In [1]: import numpy as np

In [2]: np.set_printoptions(precision=2, suppress=True, linewidth=100)

In [3]: X = np.load("mat.npy")

In [4]: X
Out[4]: 
array([[ 0,  0,  0,  0,  0,  0],
       [ 0,  5,  9,  3,  5,  5],
       [ 0,  9, 18,  6, 12,  9],
       [ 0,  3,  6,  2,  4,  3],
       [ 0,  5, 12,  4, 10,  5],
       [ 0,  5,  9,  3,  5,  5]])

In [5]: ev, evecs = np.linalg.eigh(X)

In [6]: x0 = np.array([-6, -2, -2, 4, -8, 5])

In [7]: evecs * np.abs(ev) @ evecs.T
Out[7]: 
array([[ 0.,  0.,  0.,  0.,  0.,  0.],
       [ 0.,  5.,  9.,  3.,  5.,  5.],
       [ 0.,  9., 18.,  6., 12.,  9.],
       [ 0.,  3.,  6.,  2.,  4.,  3.],
       [ 0.,  5., 12.,  4., 10.,  5.],
       [ 0.,  5.,  9.,  3.,  5.,  5.]])

In [8]: np.round(x0 @ X @ x0 / (x0 @ x0), 2), np.round(ev[0], 2), round(ev[-1], 2)
Out[8]: (np.float64(3.66), np.float64(-0.0), np.float64(37.03))

In [9]: np.round(np.linalg.eigvalsh(X[1:, 1:]), 2) + 0
Out[9]: array([ 0.  ,  0.  ,  0.  ,  2.97, 37.03])

In [10]: U, sig, VT = np.linalg.svd(X)

In [11]: sig.round(2) + 0
Out[11]: array([37.03,  2.97,  0.  ,  0.  ,  0.  ,  0.  ])

In [12]: other = U[:, :2] @ np.diag(sig[:2]) @ VT[:2]

In [13]: round(float(np.linalg.norm(X - other) / np.linalg.norm(X)), 2)
Out[13]: 0.0

In [14]: np.linalg.matrix_rank(other)
Out[14]: np.int64(2)

In [15]: np.linalg.matrix_rank(X, rtol=0.05)
Out[15]: np.int64(2)

In [16]: round(np.abs(X - other).max(), 2)
Out[16]: np.float64(0.0)

In [17]: theta = np.radians(72)

In [18]: r_ = np.eye(6)

In [19]: r_[1, 1] = r_[0, 0] = np.cos(theta)

In [20]: r_[1, 0], r_[0, 1] = -np.sin(theta), np.sin(theta)

In [21]: r_
Out[21]: 
array([[ 0.31,  0.95,  0.  ,  0.  ,  0.  ,  0.  ],
       [-0.95,  0.31,  0.  ,  0.  ,  0.  ,  0.  ],
       [ 0.  ,  0.  ,  1.  ,  0.  ,  0.  ,  0.  ],
       [ 0.  ,  0.  ,  0.  ,  1.  ,  0.  ,  0.  ],
       [ 0.  ,  0.  ,  0.  ,  0.  ,  1.  ,  0.  ],
       [ 0.  ,  0.  ,  0.  ,  0.  ,  0.  ,  1.  ]])

In [22]: other = X @ r_.T

In [23]: round(np.linalg.det(r_), 2), round(np.trace(r_), 2)
Out[23]: (np.float64(1.0), np.float64(4.62))

In [24]: other
Out[24]: 
array([[ 0.  ,  0.  ,  0.  ,  0.  ,  0.  ,  0.  ],
       [ 4.76,  1.55,  9.  ,  3.  ,  5.  ,  5.  ],
       [ 8.56,  2.78, 18.  ,  6.  , 12.  ,  9.  ],
       [ 2.85,  0.93,  6.  ,  2.  ,  4.  ,  3.  ],
       [ 4.76,  1.55, 12.  ,  4.  , 10.  ,  5.  ],
       [ 4.76,  1.55,  9.  ,  3.  ,  5.  ,  5.  ]])

In [25]: np.abs(other - X).max(axis=0)
Out[25]: array([8.56, 6.22, 0.  , 0.  , 0.  , 0.  ])

In [26]: rng = np.random.default_rng(963323)

In [27]: z = rng.permutation(6)

In [28]: z
Out[28]: array([2, 0, 4, 3, 5, 1])

In [29]: other = X[z][:, z]

In [30]: np.trace(other)
Out[30]: np.int64(40)

In [31]: other
Out[31]: 
array([[18,  0, 12,  6,  9,  9],
       [ 0,  0,  0,  0,  0,  0],
       [12,  0, 10,  4,  5,  5],
       [ 6,  0,  4,  2,  3,  3],
       [ 9,  0,  5,  3,  5,  5],
       [ 9,  0,  5,  3,  5,  5]])

In [32]: np.round(np.sort(np.abs(np.linalg.eigvals(other))), 2) + 0
Out[32]: array([ 0.  ,  0.  ,  0.  ,  0.  ,  2.97, 37.03])
